$ python -q
>>> import numpy as np
>>> np.set_printoptions(suppress=True, linewidth=100)
>>> def rnd(a):
...     return np.round(a, 1) + 0
... 
>>> data = np.load("case0.npy")
>>> rnd(data)
array([[ 0.3,  0.7, -0.7],
       [ 0.7,  0.3,  0.7],
       [-0.7,  0.7,  0.3]])
>>> # keeps lengths
>>> ev, V = np.linalg.eig(data)
>>> np.prod(ev)
np.float64(-1.0)
>>> ev
array([ 1., -1.,  1.])
>>> rnd(data @ V[:, 0] - ev[0] * V[:, 0])
array([0., 0., 0.])
>>> u = np.array([3, -2, 1, 1, 1, 0, 1, -3])
>>> v = np.array([1, 3, 1, 0])
>>> M = np.outer(u, v)
>>> M
array([[ 3,  9,  3,  0],
       [-2, -6, -2,  0],
       [ 1,  3,  1,  0],
       [ 1,  3,  1,  0],
       [ 1,  3,  1,  0],
       [ 0,  0,  0,  0],
       [ 1,  3,  1,  0],
       [-3, -9, -3,  0]])
>>> # column 1 dominates
>>> Y = np.array([[-1, 2, 0], [-5, -7, 1], [-6, -5, -9], [4, -2, 7]])
>>> np.einsum("ij,ij->i", M, M)
array([99, 44, 11, 11, 11,  0, 11, 99])
>>> np.linalg.matrix_rank(np.vstack([M, Y.T]))
np.int64(4)
>>> np.abs(np.diag(np.linalg.qr(M)[1])) > 1e-9
array([ True, False, False, False])
>>> np.allclose(M[:-1].T @ np.linalg.lstsq(M[:-1].T, M[-1])[0], M[-1])
True
>>> M.reshape(-1, 2)
array([[ 3,  9],
       [ 3,  0],
       [-2, -6],
       [-2,  0],
       [ 1,  3],
       [ 1,  0],
       [ 1,  3],
       [ 1,  0],
       [ 1,  3],
       [ 1,  0],
       [ 0,  0],
       [ 0,  0],
       [ 1,  3],
       [ 1,  0],
       [-3, -9],
       [-3,  0]])
>>> M.ravel(order="F")
array([ 3, -2,  1,  1,  1,  0,  1, -3,  9, -6,  3,  3,  3,  0,  3, -9,  3, -2,  1,  1,  1,  0,  1,
       -3,  0,  0,  0,  0,  0,  0,  0,  0])
>>> M.reshape(2, -1)
array([[ 3,  9,  3,  0, -2, -6, -2,  0,  1,  3,  1,  0,  1,  3,  1,  0],
       [ 1,  3,  1,  0,  0,  0,  0,  0,  1,  3,  1,  0, -3, -9, -3,  0]])
>>> t3 = M.reshape(8, 2, -1)
>>> np.swapaxes(t3, 1, 2)[2]
array([[1, 1],
       [3, 0]])
>>> t3[:, 0]
array([[ 3,  9],
       [-2, -6],
       [ 1,  3],
       [ 1,  3],
       [ 1,  3],
       [ 0,  0],
       [ 1,  3],
       [-3, -9]])
>>> np.einsum("ihd,jhd->hij", t3, t3).shape
(2, 8, 8)
>>> t3.sum(axis=1)
array([[ 6,  9],
       [-4, -6],
       [ 2,  3],
       [ 2,  3],
       [ 2,  3],
       [ 0,  0],
       [ 2,  3],
       [-6, -9]])
>>> np.einsum("ihd,ihd->ih", t3, t3)
array([[90,  9],
       [40,  4],
       [10,  1],
       [10,  1],
       [10,  1],
       [ 0,  0],
       [10,  1],
       [90,  9]])
